% ipython --no-banner

In [1]: import numpy as np

In [2]: np.set_printoptions(suppress=True, linewidth=160)

In [3]: rd = lambda a: np.round(a, 2) + 0

In [4]: mat = np.loadtxt("dump.csv", delimiter=",")

In [5]: print(mat)
[[-4.96 -0.02 -6.4 ]
 [-2.66 -1.18 -4.28]
 [-5.09  2.11 -4.41]
 [-3.65  1.14 -3.5 ]
 [-2.68  4.46  0.4 ]
 [-1.28 -0.99 -3.7 ]
 [ 0.07 -2.14 -0.46]
 [-2.99  5.15  0.15]
 [ 3.39  1.19  5.98]
 [-0.93 -0.78 -1.47]
 [ 0.69 -4.94 -2.1 ]
 [-5.44 -0.42 -6.27]
 [-0.82 -0.32 -0.81]
 [-1.23  0.95 -1.01]
 [ 0.01 -3.27 -1.63]
 [-1.46  0.41 -2.44]
 [ 2.05 -4.11 -1.09]
 [ 0.3  -0.52 -0.41]
 [-5.86  1.36 -5.54]
 [-4.85 -0.89 -6.64]
 [-5.24 -0.79 -6.48]
 [ 6.38 -0.18  7.19]
 [ 2.7  -2.32  1.88]
 [ 3.62  1.34  5.58]
 [ 1.6  -4.13 -1.25]
 [ 3.84  1.8   4.93]]

In [6]: q, r_ = np.linalg.qr(mat)

In [7]: print(q.shape, r_.shape)
(26, 3) (3, 3)

In [8]: print(rd(q @ r_))
[[-4.96 -0.02 -6.4 ]
 [-2.66 -1.18 -4.28]
 [-5.09  2.11 -4.41]
 [-3.65  1.14 -3.5 ]
 [-2.68  4.46  0.4 ]
 [-1.28 -0.99 -3.7 ]
 [ 0.07 -2.14 -0.46]
 [-2.99  5.15  0.15]
 [ 3.39  1.19  5.98]
 [-0.93 -0.78 -1.47]
 [ 0.69 -4.94 -2.1 ]
 [-5.44 -0.42 -6.27]
 [-0.82 -0.32 -0.81]
 [-1.23  0.95 -1.01]
 [ 0.01 -3.27 -1.63]
 [-1.46  0.41 -2.44]
 [ 2.05 -4.11 -1.09]
 [ 0.3  -0.52 -0.41]
 [-5.86  1.36 -5.54]
 [-4.85 -0.89 -6.64]
 [-5.24 -0.79 -6.48]
 [ 6.38 -0.18  7.19]
 [ 2.7  -2.32  1.88]
 [ 3.62  1.34  5.58]
 [ 1.6  -4.13 -1.25]
 [ 3.84  1.8   4.93]]

In [9]: rng = np.random.default_rng(143559)

In [10]: idx = rng.permutation(3)

In [11]: M2 = mat[:, idx] * rng.choice([-1, 1], 3)

In [12]: print(M2)
[[-4.96 -0.02 -6.4 ]
 [-2.66 -1.18 -4.28]
 [-5.09  2.11 -4.41]
 [-3.65  1.14 -3.5 ]
 [-2.68  4.46  0.4 ]
 [-1.28 -0.99 -3.7 ]
 [ 0.07 -2.14 -0.46]
 [-2.99  5.15  0.15]
 [ 3.39  1.19  5.98]
 [-0.93 -0.78 -1.47]
 [ 0.69 -4.94 -2.1 ]
 [-5.44 -0.42 -6.27]
 [-0.82 -0.32 -0.81]
 [-1.23  0.95 -1.01]
 [ 0.01 -3.27 -1.63]
 [-1.46  0.41 -2.44]
 [ 2.05 -4.11 -1.09]
 [ 0.3  -0.52 -0.41]
 [-5.86  1.36 -5.54]
 [-4.85 -0.89 -6.64]
 [-5.24 -0.79 -6.48]
 [ 6.38 -0.18  7.19]
 [ 2.7  -2.32  1.88]
 [ 3.62  1.34  5.58]
 [ 1.6  -4.13 -1.25]
 [ 3.84  1.8   4.93]]

In [13]: left, _, VT = np.linalg.svd(mat.T @ M2)

In [14]: print(rd(left @ VT))
[[1. 0. 0.]
 [0. 1. 0.]
 [0. 0. 1.]]

In [15]: print(rd(np.linalg.lstsq(mat, M2)[0]))
[[1. 0. 0.]
 [0. 1. 0.]
 [0. 0. 1.]]

In [16]: print(idx)
[0 1 2]
